$ python3 -q
>>> import numpy as np
>>> import numpy.linalg as la
>>> np.set_printoptions(suppress=True, linewidth=120)
>>> J = np.loadtxt("dump.csv", delimiter=",")
>>> J.round(2)
array([[ 0.25, -0.25, -0.05,  0.25, -0.25],
       [-0.25,  0.25,  0.05, -0.25,  0.25],
       [-0.05,  0.05,  0.01, -0.05,  0.05],
       [ 0.25, -0.25, -0.05,  0.25, -0.25],
       [-0.25,  0.25,  0.05, -0.25,  0.25]])
>>> rng = np.random.default_rng(4374)
>>> idx = rng.permutation(5)
>>> idx
array([1, 0, 4, 3, 2])
>>> Y = J[idx][:, idx]
>>> np.trace(Y)
np.float64(1.0)
>>> np.round(np.diag(Y), 2)
array([0.25, 0.25, 0.25, 0.25, 0.01])
>>> Y.round(2)
array([[ 0.25, -0.25,  0.25, -0.25,  0.05],
       [-0.25,  0.25, -0.25,  0.25, -0.05],
       [ 0.25, -0.25,  0.25, -0.25,  0.05],
       [-0.25,  0.25, -0.25,  0.25, -0.05],
       [ 0.05, -0.05,  0.05, -0.05,  0.01]])
>>> np.round(la.det(Y), 2), np.round(la.det(J[idx]), 2)
(np.float64(0.0), np.float64(0.0))
>>> Uu, sv, VT = la.svd(J)
>>> evecs = VT[:(sv > 1e-8).sum()]
>>> x = J[1] + -1 * J[4] + rng.integers(2) * np.eye(5)[0]
>>> x
array([0., 0., 0., 0., 0.])
>>> la.matrix_rank(np.vstack([J, x]))
np.int64(1)
>>> evals, evecs = la.eigvalsh(J)
Traceback (most recent call last):
  File "<python-input-18>", line 1, in <module>
    evals, evecs = la.eigvalsh(J)
    ^^^^^^^^^^^^
ValueError: too many values to unpack (expected 2)
>>> evals, evecs = la.eigh(J)
>>> evals.round(2) + 0
array([0., 0., 0., 0., 1.])
>>> np.unique(evals.round(6) + 0, return_counts=True)[1]
array([4, 1])
>>> np.round(evecs.T @ J @ evecs, 2) + 0
array([[0., 0., 0., 0., 0.],
       [0., 0., 0., 0., 0.],
       [0., 0., 0., 0., 0.],
       [0., 0., 0., 0., 0.],
       [0., 0., 0., 0., 1.]])
>>> round(evals.sum(), 2), np.trace(J)
(np.float64(1.0), np.float64(1.0))
